$ python3 -q
>>> import numpy as np
>>> from numpy import linalg as LA
>>> np.set_printoptions(precision=2, suppress=True, linewidth=120)
>>> rnd = lambda a: np.round(a, 2) + 0
>>> A = np.load("x.npy")
>>> A
array([[ 30.,  45.,   5.,  30., -25., -15.,  25., -25., -20.,  25.],
       [ 45.,  86.,   9.,  54., -45., -27.,  45., -45., -36.,  45.],
       [  5.,   9.,   6.,   6.,  -5.,  -3.,   5.,  -5.,  -4.,   5.],
       [ 30.,  54.,   6.,  41., -30., -18.,  30., -30., -24.,  30.],
       [-25., -45.,  -5., -30.,  30.,  15., -25.,  25.,  20., -25.],
       [-15., -27.,  -3., -18.,  15.,  14., -15.,  15.,  12., -15.],
       [ 25.,  45.,   5.,  30., -25., -15.,  30., -25., -20.,  25.],
       [-25., -45.,  -5., -30.,  25.,  15., -25.,  30.,  20., -25.],
       [-20., -36.,  -4., -24.,  20.,  12., -20.,  20.,  21., -20.],
       [ 25.,  45.,   5.,  30., -25., -15.,  25., -25., -20.,  30.]])
>>> B = A / np.sqrt((A ** 2).mean(axis=1, keepdims=True))
>>> rnd(LA.norm(B, axis=1))
array([3.16, 3.16, 3.16, 3.16, 3.16, 3.16, 3.16, 3.16, 3.16, 3.16])
>>> F = np.array([[1, 0, 0, 0, 0],
...     [-2, 1, 0, 0, 0],
...     [-1, 1, 1, 0, 0],
...     [1, 2, 1, 1, 0],
...     [-1, 2, -2, -1, 1]])
>>> rnd(LA.eigvals(F).sum().real)
np.float64(5.0)
>>> rnd(LA.det(2 * F)), rnd(LA.det(F))
(np.float64(32.0), np.float64(1.0))
>>> np.einsum("ii->", F)
np.int64(5)
>>> rnd(LA.det(F.T))
np.float64(1.0)
>>> w1 = np.array([[-1, 2, 1, 2],
...     [-2, 2, 0, -2],
...     [-2, 0, 0, -2],
...     [-1, 1, -1, 1],
...     [1, -2, 0, 0]])
>>> c = np.array([2, 9, 0, 9])
>>> act = np.maximum(F @ w1 + c, 0)
>>> (act > 0).mean(axis=0)
array([0.6, 1. , 0.2, 1. ])
>>> C = np.array([[-2, -3, 1], [0, 3, -3], [0, 0, 1], [-3, 1, -2]])
>>> w1 @ C
array([[ -4,  11, -10],
       [ 10,  10,  -4],
       [ 10,   4,   2],
       [ -1,   7,  -7],
       [ -2,  -9,   7]])
>>> act @ C
array([[-35,  41, -53],
       [-13,  18, -25],
       [ -9,  30, -33],
       [-18,  54, -60],
       [-28,  15, -31]])
>>> ev, evecs = LA.eig(F)
>>> rnd(np.sort(LA.eigvals(F @ F)))
array([1., 1., 1., 1., 1.])
>>> np.prod(ev)
np.float64(1.0)
>>> rnd(np.sort(LA.eigvals(LA.inv(F))))
array([1.+0.j, 1.+0.j, 1.+0.j, 1.+0.j, 1.+0.j])
>>> rnd(np.sort(LA.eigvals(F.T)))
array([1., 1., 1., 1., 1.])
